% ipython --no-banner

In [1]: import numpy as np

In [2]: np.set_printoptions(precision=2, suppress=True, linewidth=200)

In [3]: rd = lambda a: np.round(a, 2) + 0

In [4]: rng = np.random.default_rng(829424)

In [5]: arr = rng.normal(size=(12, 3))

In [6]: arr = 3 * arr / np.linalg.norm(arr, axis=1, keepdims=True)

In [7]: print(rd(arr))
[[ 2.42 -0.8  -1.57]
 [ 0.33  0.88 -2.85]
 [ 0.5   0.94 -2.81]
 [-2.49  0.45 -1.61]
 [ 0.52 -2.83 -0.86]
 [ 1.56  2.29 -1.15]
 [-1.71  1.93  1.53]
 [ 2.44  1.72 -0.26]
 [-1.95  1.74  1.48]
 [ 1.43 -2.11 -1.58]
 [ 1.69 -1.95  1.53]
 [-2.19 -2.05  0.03]]

In [8]: vec = np.array([-4, 5, 8])

In [9]: target = arr @ vec

In [10]: rd(np.linalg.pinv(arr) @ arr)
Out[10]: 
array([[1., 0., 0.],
       [0., 1., 0.],
       [0., 0., 1.]])

In [11]: rd(np.linalg.lstsq(arr, target)[0])
Out[11]: array([-4.,  5.,  8.])

In [12]: target = target + 0.05 * rng.normal(size=12)

In [13]: rd(target)
Out[13]: array([-26.26, -19.69, -19.85,  -0.71, -23.17,  -4.  ,  28.78,  -3.25,  28.37, -28.89,  -4.15,  -1.22])

In [14]: b, *_ = np.linalg.lstsq(arr, target)

In [15]: rd(b)
Out[15]: array([-3.99,  5.  ,  8.02])

In [16]: b.round()
Out[16]: array([-4.,  5.,  8.])

In [17]: [round(float(np.linalg.norm(np.linalg.solve(arr.T @ arr + lam * np.eye(3), arr.T @ target))), 2) for lam in (0, 1, 10, 100)]
Out[17]: [10.26, 10.01, 8.25, 3.09]

In [18]: q, evecs = np.linalg.qr(arr[:, :1])[0], np.linalg.qr(arr[:, 1:])[0]

In [19]: sv = np.linalg.svd(q.T @ evecs, compute_uv=False)

In [20]: rd(np.linalg.norm(q @ q.T - evecs @ evecs.T, 2))
Out[20]: np.float64(1.0)

In [21]: rd(np.degrees(np.arccos(sv.clip(0, 1))))
Out[21]: array([71.61])

In [22]: labels = arr[:, 0] > np.median(arr[:, 0])

In [23]: r0 = arr[labels].mean(axis=0) - arr[~labels].mean(axis=0)

In [24]: ((arr - arr.mean(axis=0)) @ r0 > 0).astype(int)
Out[24]: array([1, 0, 0, 0, 1, 1, 0, 1, 0, 1, 1, 0])

In [25]: labels.astype(int)
Out[25]: array([1, 0, 0, 0, 1, 1, 0, 1, 0, 1, 1, 0])

In [26]: out = np.array([[1, 0], [0, 3]])

In [27]: Z = np.array([[-2, 0, -2], [-2, 0, 1], [2, -2, -2]])

In [28]: J = np.kron(out, Z)

In [29]: J
Out[29]: 
array([[-2,  0, -2,  0,  0,  0],
       [-2,  0,  1,  0,  0,  0],
       [ 2, -2, -2,  0,  0,  0],
       [ 0,  0,  0, -6,  0, -6],
       [ 0,  0,  0, -6,  0,  3],
       [ 0,  0,  0,  6, -6, -6]])

In [30]: vec = np.array([-2, 1, 0, 4, 1, 3])

In [31]: h1 = np.maximum(J @ vec, 0)

In [32]: print(J * (h1 > 1e-9)[:, None])
[[-2  0 -2  0  0  0]
 [-2  0  1  0  0  0]
 [ 0  0  0  0  0  0]
 [ 0  0  0  0  0  0]
 [ 0  0  0  0  0  0]
 [ 0  0  0  0  0  0]]

In [33]: h1
Out[33]: array([4, 4, 0, 0, 0, 0])

In [34]: np.maximum(J @ vec, 0) - np.maximum(-J @ vec, 0)
Out[34]: array([  4,   4,  -6, -42, -15,   0])

In [35]: rd(np.tanh(J @ vec))
Out[35]: array([ 1.,  1., -1., -1., -1.,  0.])

In [36]: Z = np.array([[0, -1, 1, 1], [2, -2, -1, -1]])

In [37]: mat = rng.normal(size=(12, 2)) @ Z + np.array([0, 3, 3, 4])

In [38]: print(rd(mat))
[[ 0.68  2.24  2.75  3.75]
 [ 3.19  0.71  0.51  1.51]
 [-0.88  3.64  3.69  4.69]
 [ 0.33  0.55  4.94  5.94]
 [-0.51  4.81  1.96  2.96]
 [-2.98  7.02  3.45  4.45]
 [-0.95  3.23  4.2   5.2 ]
 [-1.14  7.36  0.35  1.35]
 [ 2.21  2.86 -0.18  0.82]
 [ 0.65  4.43  0.59  1.59]
 [-0.02  3.96  2.07  3.07]
 [ 0.18  2.58  3.15  4.15]]

In [39]: np.allclose(mat[:-1].T @ np.linalg.lstsq(mat[:-1].T, mat[-1])[0], mat[-1])
Out[39]: True

In [40]: np.unique(mat.round(6), axis=0).shape
Out[40]: (12, 4)

In [41]: out = arr / np.linalg.norm(arr, axis=1, keepdims=True)

In [42]: C2 = out @ out.T

In [43]: (C2 - 2 * np.eye(12)).round(6).argmax(axis=1)
Out[43]: array([ 9,  2,  1, 11,  9,  7,  8,  5,  6,  4,  4,  4])

In [44]: np.argwhere(np.triu(np.abs(C2) > 0.95, 1))
Out[44]: 
array([[ 1,  2],
       [ 6,  8],
       [ 6,  9],
       [ 7, 11],
       [ 8,  9]])

In [45]: (np.abs(C2) > 0.9).astype(int)
Out[45]: 
array([[1, 0, 0, 0, 0, 0, 1, 0, 1, 0, 0, 0],
       [0, 1, 1, 0, 0, 0, 0, 0, 0, 0, 0, 0],
       [0, 1, 1, 0, 0, 0, 0, 0, 0, 0, 0, 0],
       [0, 0, 0, 1, 0, 0, 0, 0, 0, 0, 0, 0],
       [0, 0, 0, 0, 1, 0, 0, 0, 0, 0, 0, 0],
       [0, 0, 0, 0, 0, 1, 0, 0, 0, 0, 0, 1],
       [1, 0, 0, 0, 0, 0, 1, 0, 1, 1, 0, 0],
       [0, 0, 0, 0, 0, 0, 0, 1, 0, 0, 0, 1],
       [1, 0, 0, 0, 0, 0, 1, 0, 1, 1, 0, 0],
       [0, 0, 0, 0, 0, 0, 1, 0, 1, 1, 0, 0],
       [0, 0, 0, 0, 0, 0, 0, 0, 0, 0, 1, 0],
       [0, 0, 0, 0, 0, 1, 0, 1, 0, 0, 0, 1]])

In [46]: print(rd(np.linalg.norm(out, axis=1)))
[1. 1. 1. 1. 1. 1. 1. 1. 1. 1. 1. 1.]

In [47]: D = np.linalg.norm(mat[:, None] - mat[None], axis=-1)

In [48]: D.shape
Out[48]: (12, 12)

In [49]: print(rd(D[11]))
[0.84 5.16 1.68 3.25 2.88 5.47 1.98 6.35 5.14 4.1  2.07 0.  ]

In [50]: rd(np.linalg.norm(mat - mat.mean(axis=0), axis=1))
Out[50]: array([1.64, 4.96, 2.19, 4.85, 1.4 , 4.86, 2.92, 4.79, 4.17, 2.61, 0.47, 1.6 ])

In [51]: np.linalg.matrix_rank(D ** 2)
Out[51]: np.int64(4)

In [52]: D.mean(axis=1).argmax()
Out[52]: np.int64(1)

In [53]: D[11].round(6).argsort(kind="stable")[:4]
Out[53]: array([11,  0,  2,  6])

In [54]: rd(D[:5, :5])
Out[54]: 
array([[0.  , 4.32, 2.48, 3.55, 3.04],
       [4.32, 0.  , 6.74, 6.9 , 5.89],
       [2.48, 6.74, 0.  , 3.76, 2.73],
       [3.55, 6.9 , 3.76, 0.  , 6.05],
       [3.04, 5.89, 2.73, 6.05, 0.  ]])

In [55]: (np.linalg.matrix_power((J != 0) + (J.T != 0) + np.eye(6), 6) > 0).astype(int)
Out[55]: 
array([[1, 1, 1, 0, 0, 0],
       [1, 1, 1, 0, 0, 0],
       [1, 1, 1, 0, 0, 0],
       [0, 0, 0, 1, 1, 1],
       [0, 0, 0, 1, 1, 1],
       [0, 0, 0, 1, 1, 1]])

In [56]: rd(np.linalg.det(J))
Out[56]: np.float64(3888.0)

In [57]: print(rd(np.sort(np.linalg.eigvals(J).real)))
[-6. -3. -3. -2. -1. -1.]

In [58]: print(J @ J)
[[  0   4   8   0   0   0]
 [  6  -2   2   0   0   0]
 [ -4   4  -2   0   0   0]
 [  0   0   0   0  36  72]
 [  0   0   0  54 -18  18]
 [  0   0   0 -36  36 -18]]

In [59]: print((J != 0).astype(int))
[[1 0 1 0 0 0]
 [1 0 1 0 0 0]
 [1 1 1 0 0 0]
 [0 0 0 1 0 1]
 [0 0 0 1 0 1]
 [0 0 0 1 1 1]]

In [60]: np.flatnonzero(np.linalg.matrix_power((J != 0) + (J.T != 0) + np.eye(6), 6)[3])
Out[60]: array([3, 4, 5])

In [61]: K = np.loadtxt("data.csv", delimiter=",")

In [62]: K
Out[62]: 
array([[-3.,  1., -5.],
       [-6.,  4.,  0.],
       [-5.,  3.,  2.],
       [-2.,  5.,  1.],
       [-4.,  2., -1.],
       [-7.,  4.,  2.],
       [-3.,  9.,  0.],
       [ 0.,  9., -2.],
       [ 2., 11., -3.],
       [ 5., 10., -2.],
       [ 8.,  6., -4.],
       [12., 10.,  0.],
       [17.,  9.,  0.],
       [20., 11.,  2.],
       [18., 11.,  5.],
       [15., 11.,  4.],
       [12., 15.,  3.],
       [12., 19.,  8.],
       [ 9., 24., 10.],
       [13., 21.,  9.],
       [18., 18., 13.],
       [17., 21., 10.],
       [20., 21., 13.],
       [16., 22., 13.],
       [11., 19., 13.],
       [13., 15., 13.]])

In [63]: labels = K[:, 1] > np.median(K[:, 1])

In [64]: r0 = K[labels].mean(axis=0) - K[~labels].mean(axis=0)

In [65]: labels.astype(int)
Out[65]: array([0, 0, 0, 0, 0, 0, 0, 0, 0, 0, 0, 0, 0, 0, 0, 0, 1, 1, 1, 1, 1, 1, 1, 1, 1, 1])

In [66]: print(rd(r0))
[ 9.91 12.25 10.56]

In [67]: np.argsort(-np.abs(r0).round(6), kind="stable")
Out[67]: array([1, 2, 0])

In [68]: Z = np.sign(np.array([[-2, -5, -5, 0], [3, -3, -5, 5], [5, 4, -4, 3], [3, 2, 5, -5]]))

In [69]: out = (np.tril(Z, -1) + np.eye(4)) @ (np.triu(Z, 1) + np.eye(4))

In [70]: evals = np.array([-2, 2, -2, -2])

In [71]: feats = np.rint(out * evals @ np.linalg.inv(out)) + 0

In [72]: print(feats)
[[  2.   0. -12.   8.]
 [  0.  -2.   0.   0.]
 [  0.   0.  -2.   0.]
 [  0.   0.   0.  -2.]]

In [73]: vec = np.array([0, 1, 0, 1])

In [74]: h1 = np.maximum(feats @ vec, 0)

In [75]: np.maximum(feats @ vec, 0) - np.maximum(-feats @ vec, 0)
Out[75]: array([ 8., -2.,  0., -2.])
